$ python -q
>>> import numpy as np
>>> np.set_printoptions(precision=2, suppress=True, linewidth=100)
>>> rd = lambda a: np.round(a, 2) + 0
>>> W0 = np.loadtxt("m.csv", delimiter=",")
>>> W0
array([[ 5.07,  1.88, -1.11, -3.17],
       [-1.84,  0.96, -0.01, -4.9 ],
       [ 1.52, -3.66, -0.82, -0.62],
       [-1.97,  2.96, -0.4 ,  0.81],
       [ 5.25, -0.87, -6.84,  1.33],
       [ 0.41,  1.56, -0.71, -2.4 ]])
>>> O, R = np.linalg.qr(W0)
>>> rd(abs(R[0, 0])), rd(np.linalg.norm(W0[:, 0]))
(np.float64(7.94), np.float64(7.94))
>>> rd(O.T @ O)
array([[1., 0., 0., 0.],
       [0., 1., 0., 0.],
       [0., 0., 1., 0.],
       [0., 0., 0., 1.]])
>>> rd(np.abs(np.diag(R)))
array([7.94, 5.38, 4.58, 6.01])
>>> W1 = np.array([[2, 0, 0, 2], [0, 0, 0, 1], [1, 2, 2, 2], [2, 1, 0, 0]])
>>> b = np.array([3, 1, 0, 2])
>>> H = np.maximum(W0 @ W1 + b, 0)
>>> rd(H)
array([[ 5.69,  0.  ,  0.  , 11.8 ],
       [ 0.  ,  0.  ,  0.  ,  0.  ],
       [ 3.98,  0.  ,  0.  ,  0.  ],
       [ 0.28,  1.01,  0.  ,  0.22],
       [ 9.32,  0.  ,  0.  ,  0.  ],
       [ 0.  ,  0.  ,  0.  ,  2.96]])
>>> rd((H > 0).mean(axis=0))
array([0.67, 0.17, 0.  , 0.5 ])
>>> (H > 0).astype(int)
array([[1, 0, 0, 1],
       [0, 0, 0, 0],
       [1, 0, 0, 0],
       [1, 1, 0, 1],
       [1, 0, 0, 0],
       [0, 0, 0, 1]])
>>> W2 = np.array([[1, 3], [-2, 3], [-1, 3], [0, -1]])
>>> (H @ W2).round(6).argmax(axis=1)
array([0, 0, 1, 1, 1, 0])
>>> hat = W0 @ np.linalg.solve(W0.T @ W0, W0.T)
>>> rd(hat @ W0[:, 2])
array([-1.11, -0.01, -0.82, -0.4 , -6.84, -0.71])
>>> O, evecs = np.linalg.qr(W0[:, :1])[0], np.linalg.qr(W0[:, 1:])[0]
>>> sig = np.linalg.svd(O.T @ evecs, compute_uv=False)
>>> rd(np.linalg.norm(O @ O.T - evecs @ evecs.T, 2))
np.float64(1.0)
>>> J = np.load("test10.npy")
>>> J
array([[ 2, -2, -2,  3],
       [-2,  4,  4, -2],
       [-2,  4,  4, -2],
       [ 3, -2, -2,  5]])
>>> np.trace(J)
np.int64(15)
>>> rd(np.abs(np.linalg.eigvals(J)).max())
np.float64(11.41)
>>> np.allclose(J @ J.T, J.T @ J)
True
>>> np.linalg.determinant(J)
Traceback (most recent call last):
  File "<python-input-27>", line 1, in <module>
    np.linalg.determinant(J)
    ^^^^^^^^^^^^^^^^^^^^^
AttributeError: module 'numpy.linalg' has no attribute 'determinant'
>>> J @ J
array([[ 21, -26, -26,  29],
       [-26,  40,  40, -32],
       [-26,  40,  40, -32],
       [ 29, -32, -32,  42]])
>>> B = J / np.sqrt((J ** 2).mean(axis=1, keepdims=True))
>>> rd(np.linalg.norm(B, axis=1))
array([2., 2., 2., 2.])
>>> rd(B[3])
array([ 0.93, -0.62, -0.62,  1.54])
>>> np.linalg.matrix_rank(J - J.mean(axis=1, keepdims=True))
np.int64(2)
>>> hat = np.triu(np.array([[-2, 0, 2, 2], [0, -1, 1, -2], [-1, -1, -3, 0], [-1, -1, -2, -1]]), 1) + np.eye(4)
>>> B = hat @ J @ np.linalg.inv(hat)
>>> hat @ J - J @ hat
array([[  2.,   4.,   2.,  -2.],
       [ -8.,   8.,   8.,   0.],
       [  0.,   0.,   0.,  12.],
       [  0.,   0.,  -4., -10.]])
>>> B
array([[  4.,   2.,  -8.,   5.],
       [-10.,  12.,  20.,  30.],
       [ -2.,   4.,   4.,  10.],
       [  3.,  -2.,  -6.,  -5.]])
>>> data = np.load("mat.npy")
>>> data
array([[ 0, -1,  0,  0, -2],
       [ 0,  0,  0,  1,  0],
       [ 0,  0,  0, -2,  0],
       [ 0,  0,  0,  0, -1],
       [ 0,  0,  0,  0,  0]])
>>> r = np.linalg.matrix_rank(data)
>>> r
np.int64(3)
>>> null = np.linalg.svd(data)[2][r:].T
>>> [int(np.linalg.matrix_rank(data[:i])) for i in range(1, len(data) + 1)]
[1, 2, 2, 3, 3]
>>> [int(np.linalg.matrix_rank(data[:, :j + 1])) for j in range(5)]
[0, 1, 1, 2, 3]
>>> data - data[0]
array([[ 0,  0,  0,  0,  0],
       [ 0,  1,  0,  1,  2],
       [ 0,  1,  0, -2,  2],
       [ 0,  1,  0,  0,  1],
       [ 0,  1,  0,  0,  2]])
>>> data.sum(axis=0)
array([ 0, -1,  0, -1, -3])
>>> np.abs(data).max()
np.int64(2)
>>> np.unravel_index(np.abs(data).argmax(), data.shape)
(np.int64(0), np.int64(4))
>>> data[:, 5]
Traceback (most recent call last):
  File "<python-input-48>", line 1, in <module>
    data[:, 5]
    ~~~~^^^^^^
IndexError: index 5 is out of bounds for axis 1 with size 5
>>> rd(np.linalg.svd(data, compute_uv=False))
array([2.41, 2.24, 0.41, 0.  , 0.  ])
>>> np.count_nonzero(data)
np.int64(5)
>>> rd(np.linalg.eigvals(data))
array([0., 0., 0., 0., 0.])
>>> np.einsum("ij,ji->", data, data)
np.int64(0)
>>> rd(np.linalg.det(2 * data)), rd(np.linalg.det(data))
(np.float64(0.0), np.float64(0.0))
>>> np.einsum("ii->", data)
np.int64(0)
>>> rng = np.random.default_rng(87275)
>>> labels = rng.permutation(5)
>>> labels
array([3, 2, 4, 0, 1])
>>> B = data[labels][:, labels]
>>> np.diag(B)
array([0, 0, 0, 0, 0])
>>> np.allclose(B, data)
False
>>> E = np.load("block19.npy")
>>> E
array([[ 0.,  0.,  0.,  0.],
       [ 0.,  0.,  0.,  0.],
       [ 0.,  0.,  0., -1.],
       [ 0.,  0., -1.,  0.]])
>>> np.all(np.linalg.eigvalsh(E) > 0)
np.False_
>>> [round(float(np.linalg.det(E[:i, :i])), 2) + 0 for i in range(1, 5)]
[0.0, 0.0, 0.0, 0.0]
>>> rd(np.linalg.svd(E, compute_uv=False))
array([1., 1., 0., 0.])
>>> E @ E.T
array([[0., 0., 0., 0.],
       [0., 0., 0., 0.],
       [0., 0., 1., 0.],
       [0., 0., 0., 1.]])
>>> rd(np.linalg.norm(E, 2) / np.linalg.norm(E))
np.float64(0.71)
>>> np.linalg.matrix_rank(E, rtol=0.1)
np.int64(2)
>>> mat = np.load("case3.npy")
>>> mat
array([[25, 21, 21],
       [12,  6,  6],
       [22, 18, 18],
       [21, 15, 15],
       [ 4,  0,  0]])
>>> # null space of dimension 1
>>> left, sig, Vt = np.linalg.svd(mat)
>>> evecs = Vt[:(sig > 1e-8).sum()]
>>> x = mat[3] + -3 * mat[4] + rng.integers(2) * np.eye(3)[2]
>>> x
array([ 9., 15., 16.])
>>> np.linalg.matrix_rank(np.vstack([mat, x]))
np.int64(3)
>>> A = np.load("x.npy")
>>> A
array([[ 0,  2,  3,  0],
       [ 4,  0,  0,  0],
       [ 0,  2,  3,  0],
       [ 0,  0,  0,  0],
       [ 0,  0,  0,  0],
       [12,  0,  0,  0],
       [16,  2,  3,  0],
       [ 8,  0,  0,  0],
       [ 4,  2,  3,  0],
       [ 0,  0,  0,  0],
       [ 0,  2,  3,  0],
       [ 0,  2,  3,  0],
       [ 8,  7,  6,  1],
       [ 4,  7,  6,  0],
       [ 4,  0,  0,  0],
       [ 8,  0,  0,  0],
       [12,  2,  3,  0],
       [16, 17, 12,  9],
       [ 4, 12,  9,  3],
       [16, 12,  9,  6],
       [16,  0,  0,  0],
       [12, 12,  9,  5],
       [12,  0,  0,  0],
       [ 0, 17, 12,  3],
       [ 0, 17, 12,  3],
       [16, 12,  9,  6],
       [ 0, 17, 12,  4],
       [12,  0,  0,  0],
       [ 0,  2,  3,  0]])
>>> labels = A[:, 0] > np.median(A[:, 0])
>>> u = A[labels].mean(axis=0) - A[~labels].mean(axis=0)
>>> np.argsort(-np.abs(u).round(6), kind="stable")
array([0, 3, 2, 1])
>>> (((A - A.mean(axis=0)) @ u > 0) == labels).mean()
np.float64(1.0)
>>> ((A - A.mean(axis=0)) @ u > 0).astype(int)
array([0, 0, 0, 0, 0, 1, 1, 1, 0, 0, 0, 0, 1, 0, 0, 1, 1, 1, 0, 1, 1, 1, 1, 0, 0, 1, 0, 1, 0])
>>> labels.astype(int)
array([0, 0, 0, 0, 0, 1, 1, 1, 0, 0, 0, 0, 1, 0, 0, 1, 1, 1, 0, 1, 1, 1, 1, 0, 0, 1, 0, 1, 0])
>>> Xs = (A - A.mean(axis=0)) / A.std(axis=0)
>>> rd(Xs.std(axis=0))
array([1., 1., 1., 1.])
>>> np.argwhere(np.abs(Xs) > 2)
array([[17,  3]])
>>> b = np.linalg.lstsq(np.delete(Xs, 1, axis=1), Xs[:, 1])[0]
>>> rd(1 - np.var(Xs[:, 1] - np.delete(Xs, 1, axis=1) @ b))
np.float64(0.98)
>>> rd(b)
array([-0.03,  0.87,  0.15])
>>> m1 = np.load("run4.npy")
>>> m1
array([[ 1,  0,  0,  0],
       [-2,  1,  0,  0],
       [ 2,  5,  3,  0],
       [ 3, -2,  1,  4]])
>>> # triangular
>>> x = np.array([-3, 3, 2, 3])
>>> a = np.maximum(m1 @ x, 0)
>>> np.maximum(m1 @ x, 0) - np.maximum(-m1 @ x, 0)
array([-3,  9, 15, -1])
>>> np.maximum(m1 @ (3 * x), 0)
array([ 0, 27, 45,  0])
>>> m1 * (a > 1e-9)[:, None]
array([[ 0,  0,  0,  0],
       [-2,  1,  0,  0],
       [ 2,  5,  3,  0],
       [ 0,  0,  0,  0]])
>>> a
array([ 0,  9, 15,  0])
>>> np.flatnonzero(a > 1e-9)
array([1, 2])
>>> rd(np.tanh(m1 @ x))
array([-1.  ,  1.  ,  1.  , -0.76])
>>> ang = np.deg2rad(72)
>>> M = np.eye(3)
>>> M[np.ix_([1, 2], [1, 2])] = [[np.cos(ang), -np.sin(ang)], [np.sin(ang), np.cos(ang)]]
>>> rd(M)
array([[ 1.  ,  0.  ,  0.  ],
       [ 0.  ,  0.31, -0.95],
       [ 0.  ,  0.95,  0.31]])
>>> # columns are unit length and at right angles
>>> w, evecs = np.linalg.eigh(J)
>>> x = np.array([2, 1, 3, 1])
>>> np.abs(J).sum(axis=1).max(), rd(np.abs(w).max())
(np.int64(12), np.float64(11.41))
>>> rd(evecs * np.maximum(w, 0) @ evecs.T)
array([[ 2., -2., -2.,  3.],
       [-2.,  4.,  4., -2.],
       [-2.,  4.,  4., -2.],
       [ 3., -2., -2.,  5.]])
>>> (np.sign(evecs[:, -1].round(6)) == np.sign(evecs[0, -1].round(6))).astype(int)
array([1, 0, 0, 1])
>>> x @ J @ x
np.int64(41)
>>> rd(x @ J @ x / (x @ x)), rd(w[0]), rd(w[-1])
(np.float64(2.73), np.float64(0.0), np.float64(11.41))
>>> B = np.array([[2, 0], [0, 2], [0, 2], [2, 2]])
>>> np.einsum("ik,kj->ji", E, B)
array([[ 0.,  0., -2.,  0.],
       [ 0.,  0., -2., -2.]])
>>> np.einsum("ik,kj->ij", E, B)
array([[ 0.,  0.],
       [ 0.,  0.],
       [-2., -2.],
       [ 0., -2.]])
>>> np.einsum("ij,ij->i", E, E)
array([0., 0., 1., 1.])
>>> cov = M.T @ M
>>> rd(np.linalg.svd(M, compute_uv=False) ** 2)
array([1., 1., 1.])
>>> rd(np.linalg.eigvalsh(cov)[::-1])
array([1., 1., 1.])
>>> rd(np.diag(cov))
array([1., 1., 1.])
>>> np.linalg.matrix_rank(cov)
np.int64(3)
>>> np.allclose(cov, cov.T)
True
>>> B = M / np.linalg.norm(M, axis=1, keepdims=True)
>>> cov = B @ B.T
>>> (np.abs(cov) > 0.9).astype(int)
array([[1, 0, 0],
       [0, 1, 0],
       [0, 0, 1]])
>>> np.degrees(np.arccos(np.clip(cov[1, 2], -1, 1)))
np.float64(90.0)
>>> np.argwhere(np.triu(np.abs(cov) > 0.95, 1))
array([], shape=(0, 2), dtype=int64)
>>> rd(np.kron(np.eye(2, dtype=int), M))
array([[ 1.  ,  0.  ,  0.  ,  0.  ,  0.  ,  0.  ],
       [ 0.  ,  0.31, -0.95,  0.  ,  0.  ,  0.  ],
       [ 0.  ,  0.95,  0.31,  0.  ,  0.  ,  0.  ],
       [ 0.  ,  0.  ,  0.  ,  1.  ,  0.  ,  0.  ],
       [ 0.  ,  0.  ,  0.  ,  0.  ,  0.31, -0.95],
       [ 0.  ,  0.  ,  0.  ,  0.  ,  0.95,  0.31]])
>>> rd(np.linalg.det(2 * M)), rd(np.linalg.det(M))
(np.float64(8.0), np.float64(1.0))
>>> rd(np.einsum("ii->", M))
np.float64(1.62)
>>> rd(np.linalg.det(M.T))
np.float64(1.0)
>>> rd(np.linalg.eigvals(M).sum().real)
np.float64(1.62)
>>> rd(np.einsum("ij,ji->", M, M))
np.float64(-0.62)
>>> rd(np.linalg.eigvals(M))
array([0.31+0.95j, 0.31-0.95j, 1.  +0.j  ])
